$ ipython --no-banner

In [1]: import numpy as np

In [2]: from numpy import linalg as LA

In [3]: np.set_printoptions(precision=2, suppress=True, linewidth=200)

In [4]: rnd = lambda a: np.round(a, 2) + 0

In [5]: F = np.load("case3.npy")

In [6]: F
Out[6]: 
array([[-2,  0,  0],
       [ 0, -1,  0],
       [ 0,  0,  1]])

In [7]: np.all(LA.eigvalsh(F) > 0)
Out[7]: np.False_

In [8]: rnd(LA.eigvalsh(F).min())
Out[8]: np.float64(-2.0)

In [9]: [round(float(LA.det(F[:i, :i])), 2) + 0 for i in range(1, 4)]
Out[9]: [-2.0, 2.0, 2.0]

In [10]: G = F.T @ F

In [11]: G
Out[11]: 
array([[4, 0, 0],
       [0, 1, 0],
       [0, 0, 1]])

In [12]: rnd(LA.svd(F, compute_uv=False) ** 2)
Out[12]: array([4., 1., 1.])

In [13]: LA.matrix_rank(G)
Out[13]: np.int64(3)

In [14]: (F @ F.T).shape
Out[14]: (3, 3)

In [15]: np.trace(G), (F ** 2).sum()
Out[15]: (np.int64(6), np.int64(6))

In [16]: x = np.array([1, 2, -1])

In [17]: rhs = F @ x

In [18]: rhs
Out[18]: array([-2, -2, -1])

In [19]: rnd(LA.solve(F, 5 * rhs))
Out[19]: array([ 5., 10., -5.])

In [20]: rnd(LA.solve(F, F[:, 1]))
Out[20]: array([0., 1., 0.])

In [21]: np.poly(F)
Out[21]: array([ 1.,  2., -1., -2.])

In [22]: rnd(LA.eigvals(F).sum().real)
Out[22]: np.float64(-2.0)

In [23]: np.einsum("ii->", F)
Out[23]: np.int64(-2)

In [24]: rnd(LA.det(F[::-1]))
Out[24]: np.float64(-2.0)

In [25]: rnd(LA.eigvals(F))
Out[25]: array([-2., -1.,  1.])

In [26]: m1 = np.array([[19.37, -8.97, -29.14],
    ...:     [20.0, -10.35, -29.46],
    ...:     [19.2, -8.37, -29.08],
    ...:     [20.76, -7.73, -28.73],
    ...:     [20.64, -9.99, -28.91],
    ...:     [20.93, -9.99, -29.51],
    ...:     [19.04, -10.63, -29.44],
    ...:     [17.85, -9.93, -29.43],
    ...:     [20.19, -9.8, -29.07],
    ...:     [19.84, -10.71, -29.93],
    ...:     [20.18, -9.75, -29.37],
    ...:     [21.97, -10.7, -30.45],
    ...:     [19.54, -10.48, -30.17],
    ...:     [19.65, -8.68, -30.87],
    ...:     [20.78, -9.88, -29.44],
    ...:     [18.8, -10.5, -30.13]])

In [27]: cent = m1[[5, 2]].astype(float)

In [28]: for _ in range(4):
    ...:     z = LA.norm(m1[:, None] - cent, axis=-1).argmin(axis=1)
    ...:     cent = np.array([m1[z == j].mean(axis=0) for j in range(2)])
    ...: 

In [29]: z
Out[29]: array([1, 0, 1, 1, 0, 0, 0, 1, 0, 0, 0, 0, 0, 1, 0, 0])

In [30]: rnd(cent[1] - cent[0])
Out[30]: array([-0.81,  1.52,  0.18])

In [31]: Ac = m1 - m1.mean(axis=0)

In [32]: evecs = LA.svd(Ac)[2][:1]

In [33]: M2 = Ac - Ac @ evecs.T @ evecs

In [34]: rnd(M2.std(axis=0))
Out[34]: array([0.11, 0.86, 0.57])

In [35]: T = np.stack([m1, -2 * m1, m1[::-1]])

In [36]: rnd(np.einsum("bij,cij->bc", T, T))
Out[36]: 
array([[ 21902.26, -43804.52,  21871.37],
       [-43804.52,  87609.05, -43742.73],
       [ 21871.37, -43742.73,  21902.26]])

In [37]: Ac = m1 - m1.mean(axis=1)
ValueError: operands could not be broadcast together with shapes (16,3) (16,) 


In [38]: Ac = m1 - m1.mean(axis=0)

In [39]: U, sig, Vh = LA.svd(Ac, full_matrices=False)

In [40]: rnd((sig ** 2).sum() ** 2 / (sig ** 4).sum())
Out[40]: np.float64(2.52)

In [41]: rnd(sig ** 2 / (sig ** 2).sum())
Out[41]: array([0.46, 0.41, 0.13])

In [42]: LA.matrix_rank(Ac)
Out[42]: np.int64(3)

In [43]: np.abs(Vh[0]).argmax()
Out[43]: np.int64(0)

In [44]: np.searchsorted(np.cumsum(sig ** 2) / (sig ** 2).sum(), 0.9) + 1
Out[44]: np.int64(3)

In [45]: rnd(Vh[0] * np.sign(Vh[0, np.abs(Vh[0]).argmax()]))
Out[45]: array([ 0.99, -0.11, -0.04])

In [46]: rnd(Ac.mean(axis=0))
Out[46]: array([0., 0., 0.])

In [47]: q, Rm = LA.qr(m1)

In [48]: rnd(Rm)
Out[48]: 
array([[-79.78,  39.07, 118.15],
       [  0.  ,   3.91,   3.4 ],
       [  0.  ,   0.  ,   5.09]])

In [49]: rnd(abs(Rm[0, 0])), rnd(LA.norm(m1[:, 0]))
Out[49]: (np.float64(79.78), np.float64(79.78))

In [50]: rnd(q.T @ q)
Out[50]: 
array([[1., 0., 0.],
       [0., 1., 0.],
       [0., 0., 1.]])

In [51]: q.shape, Rm.shape
Out[51]: ((16, 3), (3, 3))
